In [1]: import numpy as np

In [2]: np.set_printoptions(precision=2, suppress=True, linewidth=160, floatmode="fixed")

In [3]: tidy = lambda a: np.round(a, 2) + 0

In [4]: data = np.load("x.npy")

In [5]: data
Out[5]: 
array([[-1.40, -0.81,  1.86,  1.62],
       [-0.81, -3.11, -0.20,  0.11],
       [ 1.86, -0.20, -2.47,  1.33],
       [ 1.62,  0.11,  1.33, -4.02]])

In [6]: x0 = np.array([4, 1, 1, 7])

In [7]: y = data @ x0

In [8]: beta, lr = np.zeros(4), 1 / np.linalg.norm(data, 2) ** 2

In [9]: for i in range(10):
   ...:     beta -= lr * data.T @ (data @ beta - y)
   ...:     if i % 2 == 0: print(i, round(np.linalg.norm(data @ beta - y), 2))
   ...: 
0 8.05
2 5.58
4 4.91
6 4.48
8 4.12

In [10]: tidy(np.linalg.cond(data))
Out[10]: np.float64(5.0)

In [11]: tidy(beta)
Out[11]: array([ 1.11,  1.61, -1.16,  5.50])

In [12]: Q, r_ = np.linalg.qr(data)

In [13]: tidy(np.abs(np.diag(r_)))
Out[13]: array([2.95, 3.00, 2.88, 2.35])

In [14]: Q.shape, r_.shape
Out[14]: ((4, 4), (4, 4))

In [15]: tidy(r_)
Out[15]: 
array([[ 2.95,  1.17, -1.66, -2.17],
       [ 0.00,  3.00,  0.57,  0.06],
       [ 0.00,  0.00,  2.88, -3.21],
       [ 0.00,  0.00,  0.00,  2.35]])

In [16]: rng = np.random.default_rng(73625)

In [17]: M2 = data + rng.integers(-2, 3, (4, 3)) @ rng.integers(-2, 3, (3, 4))

In [18]: tidy(M2)
Out[18]: 
array([[ 0.60, -4.81,  3.86,  3.62],
       [-0.81, -3.11,  2.80,  4.11],
       [-1.14,  5.80, -2.47, -1.67],
       [ 0.62,  2.11,  0.33, -7.02]])

In [19]: np.abs(M2 - data).sum(axis=1)
Out[19]: array([10.00,  7.00, 12.00,  7.00])

In [20]: F = np.loadtxt("test3.csv", delimiter=",")

In [21]: F
Out[21]: 
array([[ 1.00,  2.00,  2.00,  4.00],
       [ 2.00, -2.00,  1.00,  2.00],
       [ 2.00,  1.00, -2.00,  2.00],
       [ 4.00,  2.00,  2.00,  1.00]])

In [22]: # symmetric

In [23]: blk = np.stack([F, -1 * F, F[::-1]])

In [24]: blk.shape
Out[24]: (3, 4, 4)

In [25]: np.einsum("bij,cij->bc", blk, blk)
Out[25]: 
array([[ 76.00, -76.00,  40.00],
       [-76.00,  76.00, -40.00],
       [ 40.00, -40.00,  76.00]])

In [26]: blk.sum(axis=0)
Out[26]: 
array([[ 4.00,  2.00,  2.00,  1.00],
       [ 2.00,  1.00, -2.00,  2.00],
       [ 2.00, -2.00,  1.00,  2.00],
       [ 1.00,  2.00,  2.00,  4.00]])

In [27]: np.linalg.matrix_rank(blk.reshape(3, -1))
Out[27]: np.int64(2)

In [28]: tidy(np.linalg.norm(blk, axis=(1, 2)))
Out[28]: array([8.72, 8.72, 8.72])
